In [1]: import numpy as np

In [2]: np.set_printoptions(precision=3, suppress=True, linewidth=100)

In [3]: E = np.loadtxt("sample9.csv", delimiter=",")

In [4]: E
Out[4]: 
array([[18., 21., 27., 20., 30.],
       [21., 30., 28., 24., 38.],
       [27., 28., 66., 16., 46.],
       [20., 24., 16., 32., 36.],
       [30., 38., 46., 36., 61.]])

In [5]: # rank 4

In [6]: rank = np.linalg.matrix_rank(E)

In [7]: rank
Out[7]: np.int64(4)

In [8]: ns = np.linalg.svd(E)[2][rank:].T

In [9]: [int(np.linalg.matrix_rank(np.delete(E, i, axis=0))) for i in range(5)]
Out[9]: [4, 4, 4, 4, 4]

In [10]: np.linalg.matrix_rank(E.T @ E), np.linalg.matrix_rank(E @ E.T)
Out[10]: (np.int64(4), np.int64(4))

In [11]: ns.shape
Out[11]: (5, 1)

In [12]: [int(np.linalg.matrix_rank(E[:, :j + 1])) for j in range(5)]
Out[12]: [1, 2, 3, 4, 4]

In [13]: Uu, sv, Vt = np.linalg.svd(E)

In [14]: evecs = Vt[:(sv > 1e-8).sum()]

In [15]: rng = np.random.default_rng(96836)

In [16]: x = E[2] + -3 * E[1] + rng.integers(2) * np.eye(5)[1]

In [17]: x
Out[17]: array([-36., -62., -18., -56., -68.])

In [18]: round(np.linalg.norm(x - evecs.T @ evecs @ x), 3)
Out[18]: np.float64(0.0)

In [19]: np.diag(evecs.T @ evecs)
Out[19]: array([0.333, 0.951, 0.928, 0.823, 0.965])

In [20]: arr = rng.normal(size=(23, 3)) + 5 * np.array([3, -5, 4])

In [21]: arr
Out[21]: 
array([[ 15.141, -24.592,  22.51 ],
       [ 15.628, -24.598,  19.449],
       [ 14.681, -24.302,  19.52 ],
       [ 15.685, -23.879,  18.786],
       [ 14.07 , -23.495,  19.001],
       [ 15.247, -24.663,  20.843],
       [ 15.467, -25.545,  20.16 ],
       [ 15.724, -25.057,  19.16 ],
       [ 13.138, -24.924,  20.157],
       [ 13.992, -23.783,  17.464],
       [ 14.766, -25.523,  20.022],
       [ 12.764, -23.958,  20.966],
       [ 15.68 , -24.892,  20.98 ],
       [ 15.582, -23.992,  17.502],
       [ 15.105, -24.105,  19.226],
       [ 13.203, -24.704,  18.747],
       [ 15.462, -25.112,  21.14 ],
       [ 14.895, -25.546,  18.692],
       [ 16.254, -25.12 ,  19.886],
       [ 14.927, -23.935,  20.222],
       [ 14.43 , -24.194,  20.369],
       [ 16.554, -26.243,  19.836],
       [ 15.538, -26.551,  22.72 ]])

In [22]: round(np.linalg.norm(arr, 2) / np.linalg.norm(arr), 3)
Out[22]: np.float64(0.999)

In [23]: np.linalg.cond(arr) > 100
Out[23]: np.False_

In [24]: K = np.loadtxt("test2.csv", delimiter=",")

In [25]: K
Out[25]: 
array([[0.375, 0.   , 0.375, 0.25 ],
       [0.273, 0.273, 0.273, 0.182],
       [0.167, 0.167, 0.333, 0.333],
       [0.333, 0.167, 0.   , 0.5  ]])

In [26]: # row-stochastic, so 1 is an eigenvalue

In [27]: P = arr @ np.linalg.solve(arr.T @ arr, arr.T)

In [28]: round(np.trace(P), 3)
Out[28]: np.float64(3.0)

In [29]: np.round(np.linalg.eigvalsh(P), 3) + 0
Out[29]: array([0., 0., 0., 0., 0., 0., 0., 0., 0., 0., 0., 0., 0., 0., 0., 0., 0., 0., 0., 0., 1., 1., 1.])

In [30]: P @ arr[:, 2]
Out[30]: 
array([22.51 , 19.449, 19.52 , 18.786, 19.001, 20.843, 20.16 , 19.16 , 20.157, 17.464, 20.022,
       20.966, 20.98 , 17.502, 19.226, 18.747, 21.14 , 18.692, 19.886, 20.222, 20.369, 19.836,
       22.72 ])

In [31]: P = np.triu(np.array([[4, 4, 2, 4], [1, 0, 4, 2], [3, 0, 5, 3], [4, 0, 5, 2]]), 1) + np.eye(4)

In [32]: M2 = P @ K @ np.linalg.inv(P)

In [33]: round(float(np.trace(M2)), 3), round(float(np.trace(K)), 3)
Out[33]: (1.481, 1.481)

In [34]: P @ K - K @ P
Out[34]: 
array([[ 2.758,  0.591,  1.008,  0.769],
       [ 1.333, -0.091, -0.303, -0.121],
       [ 1.   , -0.167, -1.   , -0.5  ],
       [ 0.   , -1.333, -1.333, -1.667]])

In [35]: np.poly(M2)
Out[35]: array([ 1.   , -1.481,  0.587, -0.118,  0.012])

In [36]: round(np.linalg.det(M2), 3)
Out[36]: np.float64(0.012)

In [37]: np.linalg.matrix_rank(M2)
Out[37]: np.int64(4)

In [38]: np.linalg.matrix_power(K, 100)
Out[38]: 
array([[0.301, 0.13 , 0.223, 0.346],
       [0.301, 0.13 , 0.223, 0.346],
       [0.301, 0.13 , 0.223, 0.346],
       [0.301, 0.13 , 0.223, 0.346]])

In [39]: pr = np.eye(4)[1]

In [40]: for _ in range(5):
    ...:     pr = pr @ K
    ...:     print(pr.round(3))
    ...: 
[0.273 0.273 0.273 0.182]
[0.283 0.15  0.268 0.3  ]
[0.291 0.135 0.236 0.337]
[0.298 0.132 0.225 0.345]
[0.3   0.131 0.223 0.346]

In [41]: np.poly(K)
Out[41]: array([ 1.   , -1.481,  0.587, -0.118,  0.012])

In [42]: round(float(np.linalg.det(2 * K)), 3), np.round(np.linalg.det(K), 3)
Out[42]: (0.197, np.float64(0.012))

In [43]: round(float(np.linalg.det(K.T)), 3)
Out[43]: 0.012

In [44]: np.allclose(K @ K.T, K.T @ K)
Out[44]: False

In [45]: assert K == K.T
Traceback (most recent call last):
  Cell In[45], line 1
    assert K == K.T
ValueError: The truth value of an array with more than one element is ambiguous. Use a.any() or a.all()


In [46]: np.round(np.linalg.det(K), 3)
Out[46]: np.float64(0.012)

In [47]: np.allclose(K, K.T)
Out[47]: False

In [48]: K @ K
Out[48]: 
array([[0.286, 0.104, 0.266, 0.344],
       [0.283, 0.15 , 0.268, 0.3  ],
       [0.275, 0.157, 0.219, 0.35 ],
       [0.337, 0.129, 0.17 , 0.364]])

In [49]: X = np.load("arr.npy")

In [50]: X
Out[50]: 
array([[-3.862, -3.857, -2.163],
       [ 0.041, -0.014, -0.013],
       [-5.173, -5.164, -2.855],
       [-1.265, -1.329, -0.697],
       [-5.218, -5.176, -2.82 ],
       [-1.394, -1.207, -0.682],
       [-1.325, -1.319, -0.639],
       [-2.568, -2.649, -1.344],
       [-3.835, -3.897, -2.039],
       [-1.262, -1.341, -0.763],
       [-6.443, -6.535, -3.452],
       [-3.992, -3.89 , -2.118],
       [-5.26 , -5.204, -2.83 ],
       [-1.307, -1.336, -0.648],
       [-5.161, -5.208, -2.846],
       [-5.205, -5.22 , -2.908],
       [-2.613, -2.596, -1.436],
       [-1.322, -1.298, -0.633],
       [-0.095, -0.055,  0.144],
       [-0.022, -0.078,  0.009],
       [-5.226, -5.093, -2.855],
       [-3.915, -3.871, -2.034]])

In [51]: M2 = np.c_[X[:, :2] @ np.array([[-3, 2], [-3, 4]]), np.array([-3, 0, -3, 2, -2, 0, -2, -2, -3, -3, -3, 1, 2, 1, 3, 3, -1, 2, -3, 0, 0, 1])]

In [52]: M2
Out[52]: 
array([[ 23.157, -23.152,  -3.   ],
       [ -0.081,   0.026,   0.   ],
       [ 31.011, -31.002,  -3.   ],
       [  7.782,  -7.846,   2.   ],
       [ 31.182, -31.14 ,  -2.   ],
       [  7.803,  -7.616,   0.   ],
       [  7.932,  -7.926,  -2.   ],
       [ 15.651, -15.732,  -2.   ],
       [ 23.196, -23.258,  -3.   ],
       [  7.809,  -7.888,  -3.   ],
       [ 38.934, -39.026,  -3.   ],
       [ 23.646, -23.544,   1.   ],
       [ 31.392, -31.336,   2.   ],
       [  7.929,  -7.958,   1.   ],
       [ 31.107, -31.154,   3.   ],
       [ 31.275, -31.29 ,   3.   ],
       [ 15.627, -15.61 ,  -1.   ],
       [  7.86 ,  -7.836,   2.   ],
       [  0.45 ,  -0.41 ,  -3.   ],
       [  0.3  ,  -0.356,   0.   ],
       [ 30.957, -30.824,   0.   ],
       [ 23.358, -23.314,   1.   ]])

In [53]: np.round(np.linalg.lstsq(X, M2[:, 0])[0], 3) + 0
Out[53]: array([-3., -3.,  0.])

In [54]: labels = M2[:, 2] > np.median(M2[:, 2])

In [55]: u = M2[labels].mean(axis=0) - M2[~labels].mean(axis=0)

In [56]: u
Out[56]: array([ 3.834, -3.827,  3.661])

In [57]: W0 = np.load("block10.npy")

In [58]: W0
Out[58]: 
array([[  4. ,  -0.5,   0.2],
       [ 20. ,   0.4,   1.3],
       [ -8. ,  -0.4,   0.9],
       [-10. ,   0.9,   1.7],
       [ -8. ,  -0.9,   0.6]])

In [59]: # column 0 dominates

In [60]: u = np.array([-1, 1, 2])

In [61]: np.convolve(W0[0], u)
Out[61]: array([-4. ,  4.5,  7.3, -0.8,  0.4])

In [62]: np.array([np.convolve(row, u, "same") for row in W0])
Out[62]: 
array([[  4.5,   7.3,  -0.8],
       [ 19.6,  39.1,   2.1],
       [ -7.6, -17.3,   0.1],
       [-10.9, -20.8,   3.5],
       [ -7.1, -17.5,  -1.2]])

In [63]: P = W0 @ np.linalg.solve(W0.T @ W0, W0.T)

In [64]: np.round(np.linalg.eigvalsh(P), 3) + 0
Out[64]: array([0., 0., 1., 1., 1.])

In [65]: np.allclose(P @ P, P)
Out[65]: True

In [66]: np.linalg.matrix_rank(np.eye(5) - P)
Out[66]: np.int64(2)

In [67]: Uu, sv, Vt = np.linalg.svd(W0)

In [68]: np.argmax(sv[:-1] / (sv[1:] + 1e-6)) + 1
Out[68]: np.int64(1)

In [69]: sv
Out[69]: array([25.379,  2.465,  1.347])

In [70]: M2 = Uu[:, :1] @ np.diag(sv[:1]) @ Vt[:1]

In [71]: M2
Out[71]: 
array([[ 3.993,  0.046, -0.014],
       [19.997,  0.23 , -0.069],
       [-8.007, -0.092,  0.027],
       [-9.994, -0.115,  0.034],
       [-8.011, -0.092,  0.027]])

In [72]: np.linalg.matrix_rank(W0, rtol=0.05)
Out[72]: np.int64(3)

In [73]: M2 @ np.linalg.pinv(M2) @ M2
Out[73]: 
array([[ 3.993,  0.046, -0.014],
       [19.997,  0.23 , -0.069],
       [-8.007, -0.092,  0.027],
       [-9.994, -0.115,  0.034],
       [-8.011, -0.092,  0.027]])

In [74]: np.abs(np.diag(np.linalg.qr(M2)[1])) > 1e-9
Out[74]: array([ True, False, False])

In [75]: np.linalg.lstsq(M2[:-1].T, M2[-1])[2]
Out[75]: np.int32(1)

In [76]: round(float(np.trace(np.linalg.pinv(M2) @ M2)), 3)
Out[76]: 1.0

In [77]: m1 = rng.normal(size=(16, 4))

In [78]: m1 = 10 * m1 / np.linalg.norm(m1, axis=1, keepdims=True)

In [79]: m1
Out[79]: 
array([[-3.524, -5.816, -5.14 , -5.229],
       [-7.154,  0.893, -6.474,  2.473],
       [ 5.82 , -0.577,  7.156,  3.819],
       [ 0.26 , -3.328,  7.598,  5.579],
       [-1.893,  0.979, -5.099,  8.334],
       [ 0.242,  9.382, -2.387, -2.495],
       [ 3.492, -7.465,  2.024, -5.29 ],
       [ 4.68 ,  4.987, -3.886, -6.174],
       [-6.633, -7.421, -0.404, -0.882],
       [ 1.123,  9.443, -1.682, -2.594],
       [ 0.015,  9.307,  2.411,  2.75 ],
       [-4.287, -1.665,  7.684,  4.449],
       [-0.29 ,  2.092,  8.732, -4.393],
       [-8.231, -3.308, -0.141, -4.614],
       [-7.148,  1.689,  0.374,  6.776],
       [ 2.012,  9.433,  0.042,  2.64 ]])

In [80]: labels = m1[:, 3] > np.median(m1[:, 3])

In [81]: u = m1[labels].mean(axis=0) - m1[~labels].mean(axis=0)

In [82]: u
Out[82]: array([-0.404,  1.854,  2.072,  8.561])

In [83]: np.argsort(-np.abs(u).round(6), kind="stable")
Out[83]: array([3, 2, 1, 0])

In [84]: ((m1 - m1.mean(axis=0)) @ u > 0).astype(int)
Out[84]: array([0, 1, 1, 1, 1, 0, 0, 0, 0, 0, 1, 1, 0, 0, 1, 1])

In [85]: labels.astype(int)
Out[85]: array([0, 1, 1, 1, 1, 0, 0, 0, 0, 0, 1, 1, 0, 0, 1, 1])

In [86]: labels = rng.permutation(4)

In [87]: M2 = m1[:, labels] * rng.choice([-1, 1], 4)

In [88]: M2
Out[88]: 
array([[-5.229, -3.524, -5.14 , -5.816],
       [ 2.473, -7.154, -6.474,  0.893],
       [ 3.819,  5.82 ,  7.156, -0.577],
       [ 5.579,  0.26 ,  7.598, -3.328],
       [ 8.334, -1.893, -5.099,  0.979],
       [-2.495,  0.242, -2.387,  9.382],
       [-5.29 ,  3.492,  2.024, -7.465],
       [-6.174,  4.68 , -3.886,  4.987],
       [-0.882, -6.633, -0.404, -7.421],
       [-2.594,  1.123, -1.682,  9.443],
       [ 2.75 ,  0.015,  2.411,  9.307],
       [ 4.449, -4.287,  7.684, -1.665],
       [-4.393, -0.29 ,  8.732,  2.092],
       [-4.614, -8.231, -0.141, -3.308],
       [ 6.776, -7.148,  0.374,  1.689],
       [ 2.64 ,  2.012,  0.042,  9.433]])

In [89]: Uu, _, Vt = np.linalg.svd(m1.T @ M2)

In [90]: labels
Out[90]: array([3, 0, 2, 1])
